% ipython --no-banner

In [1]: import numpy as np

In [2]: import numpy.linalg as la

In [3]: np.set_printoptions(precision=2, suppress=True, linewidth=100)

In [4]: def tidy(a):
   ...:     return np.round(a, 2) + 0
   ...: 

In [5]: F = np.loadtxt("dump.csv", delimiter=",")

In [6]: tidy(F)
Out[6]: 
array([[-0.08,  0.09,  0.25,  0.22,  0.2 ,  0.38,  0.28, -0.68, -0.38],
       [ 0.42, -0.15,  0.23,  0.41, -0.01,  0.18,  0.26,  0.57, -0.39],
       [ 0.46,  0.05, -0.63,  0.32, -0.26, -0.04, -0.3 , -0.28, -0.21],
       [-0.54, -0.45,  0.11,  0.13, -0.45, -0.07, -0.32,  0.02, -0.41],
       [ 0.04,  0.02,  0.36,  0.6 , -0.34, -0.23,  0.08, -0.19,  0.55],
       [ 0.21, -0.82, -0.03,  0.03,  0.45, -0.12, -0.04, -0.19,  0.17],
       [ 0.29, -0.18,  0.19, -0.32, -0.4 ,  0.68, -0.21, -0.06,  0.26],
       [-0.12, -0.24, -0.41, -0.12, -0.37,  0.03,  0.77, -0.02,  0.08],
       [-0.42,  0.01, -0.37,  0.43,  0.27,  0.53, -0.11,  0.23,  0.29]])

In [7]: # orthonormal columns

In [8]: Q, r_ = la.qr(F)

In [9]: tidy(np.abs(np.diag(r_)))
Out[9]: array([1., 1., 1., 1., 1., 1., 1., 1., 1.])

In [10]: np.allclose(r_.T @ r_, F.T @ F)
Out[10]: True

In [11]: Q.shape, r_.shape
Out[11]: ((9, 9), (9, 9))

In [12]: np.trace(Q @ Q.T)
Out[12]: np.float64(9.0)

In [13]: tidy(Q.T @ Q)
Out[13]: 
array([[1., 0., 0., 0., 0., 0., 0., 0., 0.],
       [0., 1., 0., 0., 0., 0., 0., 0., 0.],
       [0., 0., 1., 0., 0., 0., 0., 0., 0.],
       [0., 0., 0., 1., 0., 0., 0., 0., 0.],
       [0., 0., 0., 0., 1., 0., 0., 0., 0.],
       [0., 0., 0., 0., 0., 1., 0., 0., 0.],
       [0., 0., 0., 0., 0., 0., 1., 0., 0.],
       [0., 0., 0., 0., 0., 0., 0., 1., 0.],
       [0., 0., 0., 0., 0., 0., 0., 0., 1.]])

In [14]: tidy(Q @ r_)
Out[14]: 
array([[-0.08,  0.09,  0.25,  0.22,  0.2 ,  0.38,  0.28, -0.68, -0.38],
       [ 0.42, -0.15,  0.23,  0.41, -0.01,  0.18,  0.26,  0.57, -0.39],
       [ 0.46,  0.05, -0.63,  0.32, -0.26, -0.04, -0.3 , -0.28, -0.21],
       [-0.54, -0.45,  0.11,  0.13, -0.45, -0.07, -0.32,  0.02, -0.41],
       [ 0.04,  0.02,  0.36,  0.6 , -0.34, -0.23,  0.08, -0.19,  0.55],
       [ 0.21, -0.82, -0.03,  0.03,  0.45, -0.12, -0.04, -0.19,  0.17],
       [ 0.29, -0.18,  0.19, -0.32, -0.4 ,  0.68, -0.21, -0.06,  0.26],
       [-0.12, -0.24, -0.41, -0.12, -0.37,  0.03,  0.77, -0.02,  0.08],
       [-0.42,  0.01, -0.37,  0.43,  0.27,  0.53, -0.11,  0.23,  0.29]])

In [15]: tidy(r_)
Out[15]: 
array([[1., 0., 0., 0., 0., 0., 0., 0., 0.],
       [0., 1., 0., 0., 0., 0., 0., 0., 0.],
       [0., 0., 1., 0., 0., 0., 0., 0., 0.],
       [0., 0., 0., 1., 0., 0., 0., 0., 0.],
       [0., 0., 0., 0., 1., 0., 0., 0., 0.],
       [0., 0., 0., 0., 0., 1., 0., 0., 0.],
       [0., 0., 0., 0., 0., 0., 1., 0., 0.],
       [0., 0., 0., 0., 0., 0., 0., 1., 0.],
       [0., 0., 0., 0., 0., 0., 0., 0., 1.]])

In [16]: tidy(Q)
Out[16]: 
array([[-0.08,  0.09,  0.25,  0.22,  0.2 ,  0.38,  0.28, -0.68, -0.38],
       [ 0.42, -0.15,  0.23,  0.41, -0.01,  0.18,  0.26,  0.57, -0.39],
       [ 0.46,  0.05, -0.63,  0.32, -0.26, -0.04, -0.3 , -0.28, -0.21],
       [-0.54, -0.45,  0.11,  0.13, -0.45, -0.07, -0.32,  0.02, -0.41],
       [ 0.04,  0.02,  0.36,  0.6 , -0.34, -0.23,  0.08, -0.19,  0.55],
       [ 0.21, -0.82, -0.03,  0.03,  0.45, -0.12, -0.04, -0.19,  0.17],
       [ 0.29, -0.18,  0.19, -0.32, -0.4 ,  0.68, -0.21, -0.06,  0.26],
       [-0.12, -0.24, -0.41, -0.12, -0.37,  0.03,  0.77, -0.02,  0.08],
       [-0.42,  0.01, -0.37,  0.43,  0.27,  0.53, -0.11,  0.23,  0.29]])
